$ ipython --no-banner

In [1]: import numpy as np

In [2]: np.set_printoptions(precision=4, suppress=True, linewidth=160)

In [3]: M = np.load("dump.npy")

In [4]: M
Out[4]: 
array([[ 0.2093, -0.3488,  0.2093],
       [-0.3488,  0.5814, -0.3488],
       [ 0.2093, -0.3488,  0.2093]])

In [5]: rng = np.random.default_rng(4837)

In [6]: Y = M + rng.integers(-2, 3, (3, 1)) @ rng.integers(-2, 3, (1, 3))

In [7]: Y
Out[7]: 
array([[-1.7907, -2.3488,  4.2093],
       [-1.3488, -0.4186,  1.6512],
       [-1.7907, -2.3488,  4.2093]])

In [8]: np.abs(Y - M).sum(axis=1)
Out[8]: array([8., 4., 8.])

In [9]: np.round(np.linalg.svd(Y - M, compute_uv=False), 4) + 0
Out[9]: array([7.3485, 0.    , 0.    ])

In [10]: np.linalg.lstsq(M[:-1].T, M[-1])[2]
Out[10]: np.int32(1)

In [11]: U, sv, vt = np.linalg.svd(M)

In [12]: np.argmax(sv[:-1] / (sv[1:] + 1e-6)) + 1
Out[12]: np.int64(1)

In [13]: Y = U[:, :1] @ np.diag(sv[:1]) @ vt[:1]

In [14]: print(np.linalg.matrix_rank(M, rtol=0.05))
1

In [15]: round(float(np.linalg.norm(M - Y, 2)), 4), round(sv[1], 4)
Out[15]: (0.0, np.float64(0.0))

In [16]: np.linalg.matrix_rank(Y)
Out[16]: np.int64(1)

In [17]: round(float(np.abs(M - Y).max()), 4)
Out[17]: 0.0

In [18]: x0 = np.array([-2, 2, 2])

In [19]: np.trace(M)
Out[19]: np.float64(1.0)

In [20]: print(np.linalg.eigvalsh(2 * M - np.eye(3)))
[-1. -1.  1.]

In [21]: (x0 - M @ x0) @ (M @ x0)
Out[21]: np.float64(0.0)

In [22]: np.eye(3) - M
Out[22]: 
array([[ 0.7907,  0.3488, -0.2093],
       [ 0.3488,  0.4186,  0.3488],
       [-0.2093,  0.3488,  0.7907]])
